% ipython --no-banner

In [1]: import numpy as np

In [2]: np.set_printoptions(precision=3, suppress=True, linewidth=200, sign=" ")

In [3]: J = np.loadtxt("sample0.csv", delimiter=",")

In [4]: J
Out[4]: 
array([[  1.,  -1.,   2.,   0.,  -1.],
       [  1.,  -2.,   4.,  -2.,  -2.],
       [ -1.,  -4.,   3.,  -3.,  -2.],
       [  1.,  -6.,   5.,  -2.,  -1.],
       [ -1.,  -5.,   7.,  -1.,  -1.],
       [  0.,  -6.,   9.,  -2.,   0.],
       [  1.,  -5.,  10.,  -3.,   2.],
       [  1.,  -4.,  12.,  -3.,   0.],
       [  1.,  -6.,  11.,  -2.,   2.],
       [  1.,  -6.,  12.,  -3.,   0.],
       [  2.,  -6.,  13.,  -3.,  -1.],
       [  2.,  -8.,  12.,  -4.,  -3.],
       [  0.,  -8.,  12.,  -5.,  -2.],
       [ -2.,  -7.,  12.,  -3.,   0.],
       [ -4.,  -9.,  14.,  -1.,  -1.],
       [ -5., -10.,  12.,  -1.,  -2.],
       [ -3., -10.,  12.,  -2.,  -3.],
       [ -3., -10.,  11.,  -4.,  -1.],
       [ -1., -12.,  11.,  -2.,  -3.],
       [  1., -10.,   9.,   0.,  -3.],
       [  1., -12.,  10.,   1.,  -3.],
       [  1., -11.,  11.,   0.,  -3.],
       [  2., -13.,  12.,   1.,  -1.],
       [  0., -15.,  10.,  -1.,   0.],
       [  2., -14.,  12.,   1.,  -2.],
       [  3., -12.,  14.,   0.,   0.],
       [  1., -12.,  12.,  -2.,  -2.],
       [ -1., -13.,  12.,  -4.,  -3.],
       [  0., -11.,  13.,  -6.,  -2.],
       [  1.,  -9.,  11.,  -7.,  -1.],
       [  2.,  -9.,  11.,  -8.,   1.],
       [  1., -10.,  11., -10.,   0.],
       [  3., -10.,  10.,  -9.,  -2.],
       [  3., -10.,  12.,  -8.,  -2.],
       [  3., -11.,  10.,  -6.,  -1.],
       [  2., -11.,  10.,  -5.,  -1.],
       [  3., -12.,  12.,  -4.,   0.],
       [  1., -14.,  14.,  -6.,  -1.],
       [  0., -16.,  15.,  -5.,  -3.],
       [ -1., -17.,  16.,  -4.,  -2.],
       [ -1., -16.,  15.,  -6.,  -4.],
       [  0., -15.,  16.,  -8.,  -2.]])

In [5]: proj = J @ np.linalg.solve(J.T @ J, J.T)

In [6]: round(float(np.trace(proj)), 3)
Out[6]: 5.0
